>>> import numpy as np
>>> np.set_printoptions(precision=2, suppress=True, linewidth=160, sign=" ")
>>> def rd(a):
...     return np.round(a, 2) + 0
... 
>>> E = np.load("mat.npy")
>>> E
array([[ 6.02,  8.92, -0.09],
       [-2.  , -2.96,  6.02],
       [ 3.8 ,  5.84, -2.95],
       [ 2.11,  3.06, -6.09],
       [-1.91, -3.07, -3.08],
       [-1.87, -3.1 , -9.15],
       [ 5.98,  8.96,  5.95]])
>>> ang = np.radians(30)
>>> r_ = np.eye(3)
>>> r_[1, 1] = r_[0, 0] = np.cos(ang)
>>> r_[1, 0], r_[0, 1] = -np.sin(ang), np.sin(ang)
>>> rd(r_)
array([[ 0.87,  0.5 ,  0.  ],
       [-0.5 ,  0.87,  0.  ],
       [ 0.  ,  0.  ,  1.  ]])
>>> other = E @ r_.T
>>> np.allclose(E @ E.T, other @ other.T)
True
>>> rd(np.linalg.svd(E, compute_uv=False)), rd(np.linalg.svd(other, compute_uv=False))
(array([ 18.61,  14.05,   0.18]), array([ 18.61,  14.05,   0.18]))
>>> hat = E @ np.linalg.solve(E.T @ E, E.T)
>>> rd(np.diag(hat))
array([ 0.48,  0.28,  0.55,  0.25,  0.28,  0.57,  0.59])
>>> rd(np.linalg.eigvalsh(hat))
array([ 0.,  0.,  0.,  0.,  1.,  1.,  1.])
>>> print(rd(np.trace(hat)))
3.0
>>> rd(hat @ E[:, 0])
array([ 6.02, -2.  ,  3.8 ,  2.11, -1.91, -1.87,  5.98])
>>> print(rd((np.eye(7) - hat) @ E))
[[ 0.  0.  0.]
 [ 0.  0.  0.]
 [ 0.  0.  0.]
 [ 0.  0.  0.]
 [ 0.  0.  0.]
 [ 0.  0.  0.]
 [ 0.  0.  0.]]
>>> x0 = np.array([2, 0, 0])
>>> rhs = E @ x0
>>> rd(np.linalg.solve(E.T @ E, E.T @ rhs))
array([ 2.,  0.,  0.])
>>> rhs
array([12.04, -4.  ,  7.6 ,  4.22, -3.82, -3.74, 11.96])
>>> rd(np.linalg.pinv(E) @ E)
array([[ 1.,  0.,  0.],
       [ 0.,  1.,  0.],
       [ 0.,  0.,  1.]])
>>> rng = np.random.default_rng(40)
>>> rhs = rhs + 0.1 * rng.normal(size=7)
>>> rd(rhs)
array([11.93, -4.11,  7.52,  4.3 , -3.92, -3.84, 11.92])
>>> coef, *_ = np.linalg.lstsq(E, rhs)
>>> print(coef.round())
[ 1.  0. -0.]
>>> rd(E.T @ (rhs - E @ coef))
array([ 0.,  0.,  0.])
>>> [round(float(np.linalg.norm(np.linalg.solve(E.T @ E + lam * np.eye(3), E.T @ rhs))), 2) for lam in (0, 1, 10, 100)]
[1.49, 1.1, 1.07, 0.85]
>>> blk = np.stack([E, 5 * E, E[::-1]])
>>> print((blk @ E.T).shape)
(3, 7, 7)
>>> np.linalg.matrix_rank(blk.reshape(3, -1))
np.int64(2)
>>> rd(np.einsum("bij,cij->bc", blk, blk))
array([[   543.8 ,   2719.01,    165.14],
       [  2719.01,  13595.05,    825.71],
       [   165.14,    825.71,    543.8 ]])
>>> print(rd(np.linalg.norm(blk, axis=(1, 2))))
[  23.32  116.6    23.32]
>>> rd(np.linalg.norm(E, 2) / np.linalg.norm(E))
np.float64(0.8)
>>> m1 = np.load("test8.npy")
>>> m1
array([[ 2.06,  0.91,  0.15,  2.93,  0.01,  0.  ],
       [ 2.14,  1.  , -0.13,  2.97, -0.07, -0.09],
       [ 2.  ,  1.02,  0.11,  3.03,  0.  ,  0.12],
       [ 1.96,  1.09,  0.05,  2.98, -0.02,  0.11],
       [ 1.87,  1.12,  0.08,  3.  , -0.04,  0.09],
       [ 2.03,  1.08,  0.02,  2.97,  0.12, -0.13],
       [ 1.87,  1.04,  0.18,  3.02, -0.02, -0.01],
       [ 1.88,  0.91,  0.04,  2.99,  0.02, -0.12],
       [-0.12,  0.77,  0.13,  3.22,  1.95,  0.97],
       [-0.01,  0.97, -0.03,  3.  ,  2.08,  1.06],
       [-0.14,  1.07,  0.06,  2.87,  1.94,  1.18],
       [ 0.02,  0.87,  0.05,  3.11,  2.19,  0.92],
       [-0.05,  0.99,  0.04,  2.79,  1.97,  1.05],
       [-0.05,  1.04, -0.01,  2.97,  2.11,  1.09],
       [-0.09,  0.96,  0.02,  2.92,  2.02,  1.06],
       [ 0.01,  1.09, -0.1 ,  2.99,  1.98,  0.99],
       [ 0.97,  3.14,  2.94,  1.09,  1.96,  2.06],
       [ 1.  ,  2.94,  2.94,  1.09,  1.96,  2.02],
       [ 0.99,  2.93,  2.93,  1.01,  2.05,  1.96],
       [ 0.86,  3.11,  3.02,  1.02,  2.16,  2.06],
       [ 0.9 ,  2.91,  3.02,  1.08,  2.18,  2.02],
       [ 1.  ,  3.13,  2.87,  1.1 ,  1.97,  2.06],
       [ 1.07,  3.11,  2.99,  1.02,  2.  ,  2.04],
       [ 1.2 ,  2.83,  2.91,  1.  ,  2.22,  2.12]])
>>> Q, r_ = np.linalg.qr(m1)
>>> Q.shape, r_.shape
((24, 6), (6, 6))
>>> rd(abs(r_[0, 0])), rd(np.linalg.norm(m1[:, 0]))
(np.float64(6.28), np.float64(6.28))
